$ python -q
>>> import numpy as np
>>> import numpy.linalg as la
>>> np.set_printoptions(precision=2, suppress=True, linewidth=100)
>>> B = np.array([[5, -9, -6, -1], [4, -7, -8, 7]])
>>> data = np.block([[np.zeros((2, 2)), B], [B.T, np.zeros((4, 4))]])
>>> data
array([[ 0.,  0.,  5., -9., -6., -1.],
       [ 0.,  0.,  4., -7., -8.,  7.],
       [ 5.,  4.,  0.,  0.,  0.,  0.],
       [-9., -7.,  0.,  0.,  0.,  0.],
       [-6., -8.,  0.,  0.,  0.,  0.],
       [-1.,  7.,  0.,  0.,  0.,  0.]])
>>> th = np.radians(120)
>>> R = np.eye(6)
>>> R[2, 2] = R[3, 3] = np.cos(th)
>>> R[2, 3], R[3, 2] = -np.sin(th), np.sin(th)
>>> R
array([[ 1.  ,  0.  ,  0.  ,  0.  ,  0.  ,  0.  ],
       [ 0.  ,  1.  ,  0.  ,  0.  ,  0.  ,  0.  ],
       [ 0.  ,  0.  , -0.5 , -0.87,  0.  ,  0.  ],
       [ 0.  ,  0.  ,  0.87, -0.5 ,  0.  ,  0.  ],
       [ 0.  ,  0.  ,  0.  ,  0.  ,  1.  ,  0.  ],
       [ 0.  ,  0.  ,  0.  ,  0.  ,  0.  ,  1.  ]])
>>> B = data @ R.T
>>> np.round(la.svd(data, compute_uv=False), 2) + 0, np.round(la.svd(B, compute_uv=False), 2) + 0
(array([16.9 , 16.9 ,  5.94,  5.94,  0.  ,  0.  ]), array([16.9 , 16.9 ,  5.94,  5.94,  0.  ,  0.  ]))
>>> np.allclose(la.norm(data, axis=1), la.norm(B, axis=1))
True
>>> round(la.det(R), 2), np.round(np.trace(R), 2)
(np.float64(1.0), np.float64(3.0))
>>> B
array([[ 0.  ,  0.  ,  5.29,  8.83, -6.  , -1.  ],
       [ 0.  ,  0.  ,  4.06,  6.96, -8.  ,  7.  ],
       [ 5.  ,  4.  ,  0.  ,  0.  ,  0.  ,  0.  ],
       [-9.  , -7.  ,  0.  ,  0.  ,  0.  ,  0.  ],
       [-6.  , -8.  ,  0.  ,  0.  ,  0.  ,  0.  ],
       [-1.  ,  7.  ,  0.  ,  0.  ,  0.  ,  0.  ]])
>>> np.abs(B - data).max(axis=0)
array([ 0.  ,  0.  ,  0.29, 17.83,  0.  ,  0.  ])
>>> rng = np.random.default_rng(603)
>>> B = data + rng.integers(-2, 3, (6, 4)) @ rng.integers(-2, 3, (4, 6))
>>> B
array([[  4.,   5.,   4.,  -8., -12.,  -1.],
       [  4.,   1.,   3.,  -8., -16.,   7.],
       [  9.,  12.,   2.,  -2.,  -6.,   0.],
       [-11.,  -8.,  -2.,   4.,   5.,   0.],
       [ -4.,  -6., -10.,   7.,   4.,   0.],
       [ -1.,   7.,  -3.,   3.,   2.,   0.]])
>>> np.abs(B - data).sum(axis=1)
array([17., 15., 22., 14., 25.,  8.])
>>> u, v = data[5], data[2]
>>> u @ u
np.float64(50.0)
>>> u @ v
np.float64(23.0)
>>> pr = (u @ v) / (u @ u) * u
>>> v - pr
array([5.46, 0.78, 0.  , 0.  , 0.  , 0.  ])
>>> np.round(la.norm(u + v) ** 2 + la.norm(u - v) ** 2, 2)
np.float64(182.0)
>>> la.matrix_rank(np.outer(u, v))
np.int64(1)
>>> pr
array([-0.46,  3.22,  0.  ,  0.  ,  0.  ,  0.  ])
>>> Uu, s, vt = la.svd(data)
>>> np.argmax(s[:-1] / (s[1:] + 1e-6)) + 1
np.int64(4)
>>> B = Uu[:, :4] @ np.diag(s[:4]) @ vt[:4]
>>> B.round(2) + 0
array([[ 0.,  0.,  5., -9., -6., -1.],
       [ 0.,  0.,  4., -7., -8.,  7.],
       [ 5.,  4.,  0.,  0.,  0.,  0.],
       [-9., -7.,  0.,  0.,  0.,  0.],
       [-6., -8.,  0.,  0.,  0.,  0.],
       [-1.,  7.,  0.,  0.,  0.,  0.]])
>>> t3 = np.stack([data, 4 * data, data[::-1]])
>>> la.norm(t3, axis=(1, 2))
array([ 25.34, 101.35,  25.34])
>>> np.einsum("bij,cij->bc", t3, t3)
array([[  642.,  2568.,  -146.],
       [ 2568., 10272.,  -584.],
       [ -146.,  -584.,   642.]])
>>> t3.sum(axis=0)
array([[ -1.,   7.,  25., -45., -30.,  -5.],
       [ -6.,  -8.,  20., -35., -40.,  35.],
       [ 16.,  13.,   0.,   0.,   0.,   0.],
       [-40., -31.,   0.,   0.,   0.,   0.],
       [-30., -40.,   4.,  -7.,  -8.,   7.],
       [ -5.,  35.,   5.,  -9.,  -6.,  -1.]])
>>> (t3 @ data.T).shape
(3, 6, 6)
>>> la.det(t3)
array([0., 0., 0.])
>>> m1 = np.array([[1.0, 0.0, 0.0, 0.0, 0.0, 0.0],
...     [0.0, 3.0, -8.0, 1.0, -8.0, -3.0],
...     [0.0, 7.0, -5.0, -3.0, 1.0, 7.0],
...     [0.0, -7.0, 3.0, 1.0, -4.0, 6.0],
...     [0.0, 6.0, 7.0, 4.0, -9.0, 7.0],
...     [0.0, 5.0, 9.0, -3.0, 3.0, -3.0]])
>>> # 2 blocks once reordered
>>> (m1 + m1.T) / 2
array([[ 1. ,  0. ,  0. ,  0. ,  0. ,  0. ],
       [ 0. ,  3. , -0.5, -3. , -1. ,  1. ],
       [ 0. , -0.5, -5. ,  0. ,  4. ,  8. ],
       [ 0. , -3. ,  0. ,  1. ,  0. ,  1.5],
       [ 0. , -1. ,  4. ,  0. , -9. ,  5. ],
       [ 0. ,  1. ,  8. ,  1.5,  5. , -3. ]])
>>> round(la.det(m1), 2)
np.float64(-85854.0)
>>> la.determinant(m1)
Traceback (most recent call last):
  File "<python-input-43>", line 1, in <module>
    la.determinant(m1)
    ^^^^^^^^^^^^^^
AttributeError: module 'numpy.linalg' has no attribute 'determinant'
>>> np.sort(np.abs(la.eigvals(m1)))
array([ 1.  ,  7.15,  7.15, 11.47, 12.1 , 12.1 ])
>>> m1 @ m1
array([[   1.,    0.,    0.,    0.,    0.,    0.],
       [   0., -117.,  -64.,    5.,   27., -106.],
       [   0.,   48.,   30.,    2.,  -37.,  -88.],
       [   0.,   -1.,   70.,  -49.,  109.,    2.],
       [   0.,   20.,  -71.,  -68.,   45.,  -29.],
       [   0.,  102., -100.,   -4.,  -55.,   60.]])
>>> la.matrix_power(m1, 4)
array([[     1.,      0.,      0.,      0.,      0.,      0.],
       [     0.,    340.,  14601.,  -2370.,   6799.,  10901.],
       [     0., -13894.,   9395.,   3070.,   3579., -11931.],
       [     0.,   5910.,  -9205.,  -4884.,  -3163.,  -9193.],
       [     0.,  -7738.,  -8465.,    346.,   -625.,    947.],
       [     0., -11710., -11903.,   4006.,    243.,   3175.]])
>>> B = m1 + rng.integers(-2, 3, (6, 4)) @ rng.integers(-2, 3, (4, 6))
>>> B
array([[  3.,   1.,   4.,   4.,   4.,   1.],
       [ -2.,   6.,  -7.,  -2.,  -9.,  -1.],
       [  2.,   4.,  -5.,   1.,   2.,   6.],
       [ -4.,  -1.,  11.,  -3.,  -5.,  14.],
       [  0.,  -1.,   4.,   7., -14.,   7.],
       [  6.,  -5.,   5.,   7.,   5.,  -9.]])
>>> np.round(la.svd(B - m1, compute_uv=False), 2) + 0
array([23.33,  9.84,  7.24,  0.61,  0.  ,  0.  ])
>>> la.matrix_rank(B - m1, tol=1e-8)
np.int64(4)
>>> np.abs(B - m1).sum(axis=1)
array([16., 12., 11., 31., 18., 38.])
>>> cov = B.T @ B
>>> la.eigvalsh(cov)[::-1]
array([606.08, 335.32, 201.95,  83.88,  11.88,   0.89])
>>> (B @ B.T).shape
(6, 6)
>>> np.allclose(cov, cov.T)
True
>>> K = np.loadtxt("test0.csv", delimiter=",")
>>> K
array([[0., 2., 0., 0., 0., 0.],
       [0., 2., 0., 0., 0., 0.],
       [3., 3., 0., 0., 0., 0.],
       [0., 0., 0., 2., 0., 0.],
       [0., 0., 0., 2., 0., 0.],
       [0., 0., 3., 3., 0., 0.],
       [0., 0., 0., 0., 0., 2.],
       [0., 0., 0., 0., 0., 2.],
       [0., 0., 0., 0., 3., 3.]])
>>> # rows 0 and 1 are equal
>>> P = K @ la.solve(K.T @ K, K.T)
>>> np.diag(P)
array([0.5, 0.5, 1. , 0.5, 0.5, 1. , 0.5, 0.5, 1. ])
>>> P @ K[:, 1]
array([2., 2., 3., 0., 0., 0., 0., 0., 0.])
>>> B = K + rng.integers(-2, 3, (9, 3)) @ rng.integers(-2, 3, (3, 6))
>>> B
array([[ 5.,  8., -3., -2., -2.,  4.],
       [ 3.,  6.,  2., -2., -4.,  0.],
       [ 5., -1., -2.,  0., -4.,  4.],
       [-6.,  0.,  2.,  4.,  8., -6.],
       [-4.,  2.,  2.,  3.,  6., -5.],
       [ 5.,  6.,  0.,  1., -2.,  4.],
       [ 5.,  8., -4., -2.,  0.,  6.],
       [ 1.,  4.,  1., -1.,  0.,  1.],
       [ 2.,  6., -2., -1.,  5.,  4.]])
>>> B - K
array([[ 5.,  6., -3., -2., -2.,  4.],
       [ 3.,  4.,  2., -2., -4.,  0.],
       [ 2., -4., -2.,  0., -4.,  4.],
       [-6.,  0.,  2.,  2.,  8., -6.],
       [-4.,  2.,  2.,  1.,  6., -5.],
       [ 5.,  6., -3., -2., -2.,  4.],
       [ 5.,  8., -4., -2.,  0.,  4.],
       [ 1.,  4.,  1., -1.,  0., -1.],
       [ 2.,  6., -2., -1.,  2.,  1.]])
>>> la.matrix_rank(B - K, tol=1e-8)
np.int64(3)
>>> q, _ = la.qr(np.array([[0.2, 0.8, 1.6, -0.1, 0.9, 1.7, -0.4],
...     [-2.3, 0.3, 2.0, -0.2, 1.6, -0.4, 0.4],
...     [-0.7, 0.9, -1.6, -0.9, 0.2, 0.7, -0.1],
...     [1.1, -0.7, 0.4, 1.6, 0.2, 0.2, 0.7],
...     [-0.2, -1.3, 0.1, -0.8, 1.1, 0.7, -1.4],
...     [-0.1, 0.3, -1.3, -0.6, 0.5, 0.8, -0.6],
...     [-1.0, 1.6, -0.5, -0.5, -0.3, 1.0, 0.5]]))
>>> X = q[:, :7]
>>> X
array([[-0.07, -0.39,  0.64,  0.52, -0.39, -0.01, -0.1 ],
       [ 0.81,  0.29,  0.36, -0.26, -0.19, -0.17,  0.03],
       [ 0.25, -0.27, -0.49,  0.02, -0.35, -0.13, -0.7 ],
       [-0.39,  0.11,  0.19, -0.63, -0.55,  0.3 , -0.11],
       [ 0.07,  0.62, -0.16,  0.49, -0.24,  0.53, -0.06],
       [ 0.04, -0.12, -0.39,  0.09, -0.56, -0.25,  0.66],
       [ 0.35, -0.53, -0.09, -0.11,  0.1 ,  0.72,  0.21]])
>>> B = X + rng.integers(-2, 3, (7, 2)) @ rng.integers(-2, 3, (2, 7))
>>> B
array([[-3.07,  0.61,  0.64,  6.52, -5.39, -2.01, -2.1 ],
       [ 2.81,  0.29,  2.36, -8.26,  5.81, -0.17,  2.03],
       [-3.75,  1.73,  1.51,  4.02, -4.35, -4.13, -2.7 ],
       [ 1.61,  0.11,  2.19, -8.63,  5.45,  0.3 ,  1.89],
       [-0.93,  1.62,  1.84, -1.51,  0.76, -1.47, -0.06],
       [-2.96,  1.88,  2.61,  0.09, -1.56, -4.25, -0.34],
       [-1.65,  0.47,  0.91,  1.89, -1.9 , -1.28, -0.79]])
>>> np.abs(B - X).sum(axis=1)
array([19., 20., 22., 20.,  9., 14., 11.])
>>> round(la.norm(X), 2)
np.float64(2.65)
>>> X[7]
Traceback (most recent call last):
  File "<python-input-73>", line 1, in <module>
    X[7]
    ~^^^
IndexError: index 7 is out of bounds for axis 0 with size 7
>>> X.sum(axis=0)
array([ 1.06, -0.3 ,  0.06,  0.12, -2.19,  0.99, -0.06])
>>> la.rank(X)
Traceback (most recent call last):
  File "<python-input-75>", line 1, in <module>
    la.rank(X)
    ^^^^^^^
AttributeError: module 'numpy.linalg' has no attribute 'rank'
>>> la.matrix_rank(X)
np.int64(7)
>>> X.sum(axis=1)
array([ 0.18,  0.88, -1.67, -1.08,  1.24, -0.53,  0.65])
>>> mat = np.load("out14.npy")
>>> mat
array([[ 0,  2,  0,  0,  0,  0],
       [ 2, -1,  0,  0,  0,  0],
       [-1,  3,  0,  0,  0,  0],
       [ 0,  0,  0,  2,  0,  0],
       [ 0,  0,  2, -1,  0,  0],
       [ 0,  0, -1,  3,  0,  0],
       [ 0,  0,  0,  0,  0,  2],
       [ 0,  0,  0,  0,  2, -1],
       [ 0,  0,  0,  0, -1,  3]])
>>> x = np.array([-7, 3, 8, -6, 9, 4])
>>> y = mat @ x
>>> np.round(la.pinv(mat) @ mat, 2) + 0
array([[1., 0., 0., 0., 0., 0.],
       [0., 1., 0., 0., 0., 0.],
       [0., 0., 1., 0., 0., 0.],
       [0., 0., 0., 1., 0., 0.],
       [0., 0., 0., 0., 1., 0.],
       [0., 0., 0., 0., 0., 1.]])
>>> y
array([  6, -17,  16, -12,  22, -26,   8,  14,   3])
>>> y = y + 0.05 * rng.normal(size=9)
>>> y
array([  5.93, -17.04,  15.89, -12.11,  22.01, -26.05,   8.09,  14.07,   2.94])
>>> c, *_ = la.lstsq(mat, y)
>>> np.round(mat.T @ (y - mat @ c), 2) + 0
array([0., 0., 0., 0., 0., 0.])
>>> [round(float(la.norm(la.solve(mat.T @ mat + lam * np.eye(6), mat.T @ y))), 2) for lam in (0, 1, 10, 100)]
[16.01, 13.26, 6.94, 1.49]
